$ ipython --no-banner

In [1]: import numpy as np

In [2]: from numpy import linalg as LA

In [3]: np.set_printoptions(precision=2, suppress=True, linewidth=100)

In [4]: tidy = lambda a: np.round(a, 2) + 0

In [5]: M = np.load("run4.npy")

In [6]: M
Out[6]: 
array([[ 0.19,  0.18,  0.31],
       [ 0.75, -0.55, -0.51],
       [-0.29, -0.09,  0.28],
       [ 0.24, -0.3 , -0.35],
       [ 0.46, -0.66, -0.79],
       [-0.28, -0.54, -0.19],
       [-0.05, -0.75, -0.77],
       [ 0.  , -1.75, -2.43],
       [-0.12, -1.19, -1.11],
       [-0.24, -2.19, -1.57],
       [ 0.16, -0.18,  0.79],
       [-0.18, -0.5 , -0.83],
       [ 0.05,  0.07,  0.56],
       [ 0.09, -1.63, -1.04],
       [-0.57, -0.12, -0.72],
       [ 0.39,  0.51,  0.38],
       [ 0.17,  1.14,  0.53],
       [-0.14,  1.21,  0.93],
       [ 0.12, -0.42, -0.24],
       [ 0.21, -0.59, -0.24],
       [ 0.11,  0.16,  0.13],
       [-0.18,  1.41,  1.02],
       [-0.03,  1.48,  1.73],
       [ 0.21,  0.5 ,  0.66],
       [-0.32,  0.17,  0.24]])

In [7]: lab = M[:, 0] > np.median(M[:, 0])

In [8]: r0 = M[lab].mean(axis=0) - M[~lab].mean(axis=0)

In [9]: np.argsort(-np.abs(r0).round(6), kind="stable")
Out[9]: array([0, 2, 1])

In [10]: proj = M @ LA.solve(M.T @ M, M.T)

In [11]: tidy(LA.eigvalsh(proj))
Out[11]: 
array([0., 0., 0., 0., 0., 0., 0., 0., 0., 0., 0., 0., 0., 0., 0., 0., 0., 0., 0., 0., 0., 0., 1.,
       1., 1.])

In [12]: tidy(np.trace(proj))
Out[12]: np.float64(3.0)
